$ python -q
>>> import numpy as np
>>> import numpy.linalg as la
>>> np.set_printoptions(precision=3, suppress=True, linewidth=100, sign=" ")
>>> M = np.load("case11.npy")
>>> M
array([[ 6,  0,  0,  0,  0,  0],
       [ 0,  0,  8,  6,  0,  0],
       [ 0,  0,  0,  0,  0,  0],
       [ 0,  0,  0,  0,  0,  0]])
>>> # columns 1 and 4 are equal
>>> np.allclose(M[:-1].T @ la.lstsq(M[:-1].T, M[-1])[0], M[-1])
True
>>> left, sig, vt = la.svd(M)
>>> evecs = vt[:(sig > 1e-8).sum()]
>>> rng = np.random.default_rng(2029)
>>> x0 = M[1] + -2 * M[0] + rng.integers(2) * np.eye(6)[4]
>>> x0
array([-12.,   0.,   8.,   6.,   0.,   0.])
>>> la.matrix_rank(np.vstack([M, x0]))
np.int64(2)
>>> np.count_nonzero(M)
np.int64(3)
>>> round(la.norm(M), 3)
np.float64(11.662)
>>> M.mean(axis=0)
array([ 1.5,  0. ,  2. ,  1.5,  0. ,  0. ])
>>> np.unravel_index(np.abs(M).argmax(), M.shape)
(np.int64(1), np.int64(2))
>>> np.abs(M).max()
np.int64(8)
>>> M.sum(axis=0)
array([ 6,  0,  8,  6,  0,  0])
>>> A2 = np.array([[0, 2], [0, 2], [3, -1], [3, 0], [3, 2], [2, 2]])
>>> A2.T @ M.T
array([[ 0, 42,  0,  0],
       [12, -8,  0,  0]])
>>> la.matrix_rank(np.vstack([M, A2.T]))
np.int64(4)
>>> M @ A2
array([[ 0, 12],
       [42, -8],
       [ 0,  0],
       [ 0,  0]])
>>> np.vstack([M, A2.T]).shape
(6, 6)
>>> left, sig, vt = la.svd(M)
>>> np.argmax(sig[:-1] / (sig[1:] + 1e-6)) + 1
np.int64(2)
>>> A2 = left[:, :2] @ np.diag(sig[:2]) @ vt[:2]
>>> la.matrix_rank(A2)
np.int64(2)
>>> np.round(np.abs(M - A2).max(), 3)
np.float64(0.0)
>>> np.round(la.norm(M - A2) / la.norm(M), 3)
np.float64(0.0)
>>> A = np.load("arr.npy")
>>> A
array([[-0.2, -1.2, -0.1, -0.1, -1.6,  1.4],
       [-1.2,  0.6, -0.3,  0.8, -0.1, -0.6],
       [ 0.7,  6.6, -0.1,  1.2, -1.6, -0.3],
       [ 0.2, -3. ,  0.6,  0.1,  2.1,  0.2]])
>>> x0 = np.array([-1, 0, 0, -2, -1, -1])
>>> la.norm(A @ x0) <= la.norm(A, 2) * la.norm(x0) + 1e-9
np.True_
>>> (A @ x0).argmax()
np.int64(0)
>>> A @ np.ones(6)
array([-1.8, -0.8,  6.5,  0.2])
>>> (A * x0).sum(axis=1)
array([ 0.6,  0.3, -1.2, -2.7])
>>> np.sign((A @ x0).round(6))
array([ 1.,  1., -1., -1.])
>>> r0, r1 = A[2], A[3]
>>> np.round(r0 @ r1, 3)
np.float64(-23.02)
>>> pr = (r0 @ r1) / (r0 @ r0) * r0
>>> round(float((r1 - pr) @ r0), 3)
-0.0
>>> la.matrix_rank(np.outer(r0, r1))
np.int64(1)
>>> r1 - pr
array([ 0.535,  0.155,  0.552,  0.674,  1.335,  0.057])
>>> A2 = np.array([[0, 2], [1, 1]])
>>> cent = np.array([[1, 0], [0, 1]])
>>> K = np.block([[A2, np.array([[0, 2], [0, 1]])], [np.zeros((2, 2)), cent]])
>>> K
array([[ 0.,  2.,  0.,  2.],
       [ 1.,  1.,  0.,  1.],
       [ 0.,  0.,  1.,  0.],
       [ 0.,  0.,  0.,  1.]])
>>> A.reshape(2, -1)
array([[-0.2, -1.2, -0.1, -0.1, -1.6,  1.4, -1.2,  0.6, -0.3,  0.8, -0.1, -0.6],
       [ 0.7,  6.6, -0.1,  1.2, -1.6, -0.3,  0.2, -3. ,  0.6,  0.1,  2.1,  0.2]])
>>> A.reshape(-1, 2)
array([[-0.2, -1.2],
       [-0.1, -0.1],
       [-1.6,  1.4],
       [-1.2,  0.6],
       [-0.3,  0.8],
       [-0.1, -0.6],
       [ 0.7,  6.6],
       [-0.1,  1.2],
       [-1.6, -0.3],
       [ 0.2, -3. ],
       [ 0.6,  0.1],
       [ 2.1,  0.2]])
>>> blk = A.reshape(4, 2, -1)
>>> blk.sum(axis=1)
array([[-0.3, -2.8,  1.3],
       [-0.4,  0.5, -0.9],
       [ 1.9,  5. , -0.4],
       [ 0.3, -0.9,  0.8]])
>>> blk.shape
(4, 2, 3)
>>> blk[:, 0]
array([[-0.2, -1.2, -0.1],
       [-1.2,  0.6, -0.3],
       [ 0.7,  6.6, -0.1],
       [ 0.2, -3. ,  0.6]])
